$ python -q
>>> import numpy as np
>>> import numpy.linalg as la
>>> np.set_printoptions(suppress=True, linewidth=200)
>>> tidy = lambda a: np.round(a, 2) + 0
>>> M = np.array([[5, 6, 3, 5], [6, 5, 6, 3], [3, 6, 5, 6], [5, 3, 6, 5]])
>>> M
array([[5, 6, 3, 5],
       [6, 5, 6, 3],
       [3, 6, 5, 6],
       [5, 3, 6, 5]])
>>> rng = np.random.default_rng(269)
>>> lab = rng.permutation(4)
>>> lab
array([3, 1, 2, 0])
>>> M2 = M[lab][:, lab]
>>> np.trace(M2)
np.int64(20)
>>> tidy(la.det(M2)), tidy(la.det(M[lab]))
(np.float64(-261.0), np.float64(261.0))
>>> tidy(np.sort(np.abs(la.eigvals(M2))))
array([ 1.49,  2.54,  3.54, 19.51])
>>> np.allclose(M2, M)
False
>>> F = np.array([[-0.9, -2.2, 2.26],
...     [-0.1, 1.2, -0.3],
...     [0.4, 0.9, -0.83],
...     [0.3, -1.0, -0.53],
...     [-0.2, -0.5, 0.24],
...     [-1.5, 0.7, 3.13],
...     [2.0, -0.3, -4.04],
...     [-2.0, 0.7, 3.97],
...     [-0.5, -0.1, 1.18],
...     [1.5, -0.5, -3.4],
...     [1.7, -1.2, -3.19],
...     [0.0, 1.6, -0.1],
...     [0.7, 1.3, -2.0],
...     [0.1, 1.0, -0.07],
...     [0.0, 1.0, 0.2],
...     [-1.3, -1.1, 2.63],
...     [-0.4, 1.6, 0.68],
...     [-1.9, -1.0, 4.46]])
>>> left, sv, VT = la.svd(F)
>>> np.argmax(sv[:-1] / (sv[1:] + 1e-6)) + 1
np.int64(2)
>>> tidy(sv)
array([11.18,  4.71,  0.41])
>>> M2 = left[:, :2] @ np.diag(sv[:2]) @ VT[:2]
>>> la.matrix_rank(M2)
np.int64(2)
>>> tidy(la.norm(F - M2) / la.norm(F))
np.float64(0.03)
>>> tidy(np.abs(F - M2).max())
np.float64(0.13)
>>> C = F[[14, 2]].astype(float)
>>> for _ in range(6):
...     lab = la.norm(F[:, None] - C, axis=-1).argmin(axis=1)
...     C = np.array([F[lab == j].mean(axis=0) for j in range(2)])
... 
>>> lab
array([0, 0, 1, 1, 0, 0, 1, 0, 0, 1, 1, 0, 1, 0, 0, 0, 0, 0])
>>> np.bincount(lab)
array([12,  6])
>>> tidy(C[1] - C[0])
array([ 1.83, -0.37, -3.86])
>>> proj = F @ la.solve(F.T @ F, F.T)
>>> tidy(np.diag(proj))
array([0.26, 0.19, 0.07, 0.05, 0.08, 0.13, 0.2 , 0.22, 0.02, 0.21, 0.25, 0.13, 0.22, 0.13, 0.17, 0.21, 0.13, 0.31])
>>> tidy(np.trace(proj))
np.float64(3.0)
>>> np.allclose(proj @ proj, proj)
True
>>> vec = np.array([4, -2, 4])
>>> y = F @ vec
>>> tidy(la.lstsq(F, y)[0])
array([ 4., -2.,  4.])
>>> tidy(la.solve(F.T @ F, F.T @ y))
array([ 4., -2.,  4.])
>>> tidy(la.pinv(F) @ F)
array([[1., 0., 0.],
       [0., 1., 0.],
       [0., 0., 1.]])
>>> y = y + 0.05 * rng.normal(size=18)
>>> tidy(y)
array([ 9.91, -4.  , -3.47,  1.21,  1.25,  5.16, -7.57,  6.53,  2.85, -6.65, -3.49, -3.62, -7.81, -1.85, -1.24,  7.57, -1.98, 12.22])
>>> c, *_ = la.lstsq(F, y)
>>> [round(float(la.norm(la.solve(F.T @ F + lam * np.eye(3), F.T @ y))), 2) for lam in (0, 1, 10, 100)]
[5.95, 3.02, 2.41, 1.18]
>>> c.round()
array([ 4., -2.,  4.])
>>> dist = la.norm(F[:, None] - F[None], axis=-1)
>>> np.flatnonzero(dist[11] < dist.mean() / 2)
array([ 1,  2, 11, 13, 14, 16])
>>> A = np.load("layer1.npy")
>>> A
array([[ -4.87,   2.05,   1.13],
       [ -1.04,   2.04,   4.96],
       [ -7.42,   4.65,  -1.42],
       [ -1.7 ,   2.29,   4.3 ],
       [ -1.03,  -2.6 ,   4.97],
       [ -1.61,   0.45,   4.39],
       [ -4.7 ,   2.52,   1.3 ],
       [  3.19,  -2.15,   9.19],
       [ -4.07,   2.4 ,   1.93],
       [ -3.01,   4.6 ,   2.99],
       [ -5.7 ,   2.04,   0.3 ],
       [ -5.73,   7.18,   0.27],
       [ -0.69,  -0.24,   5.31],
       [ -4.57,   2.08,   1.43],
       [ -3.58,   1.97,   2.42],
       [  1.38,  -0.16,   7.38],
       [ -3.43,   2.16,   2.57],
       [-10.8 ,   7.69,  -4.8 ],
       [ -3.61,   3.31,   2.39]])
>>> cov = A.T @ A
>>> tidy(np.diag(cov))
array([387.13, 218.85, 315.25])
>>> tidy(np.trace(cov)), tidy((A ** 2).sum())
(np.float64(921.23), np.float64(921.23))
>>> la.matrix_rank(cov)
np.int64(3)
>>> tidy(la.svd(A, compute_uv=False) ** 2)
array([579.41, 314.65,  27.17])
>>> f, r1 = A[9], A[5]
>>> tidy(f @ r1)
np.float64(20.04)
>>> p = (f @ r1) / (f @ f) * f
>>> la.matrix_rank(np.outer(f, r1))
np.int64(1)
>>> tidy(la.norm(f + r1) ** 2 + la.norm(f - r1) ** 2)
np.float64(122.45)
>>> tidy(r1 - p)
array([-0.07, -1.9 ,  2.86])
>>> tidy(p)
array([-1.54,  2.35,  1.53])
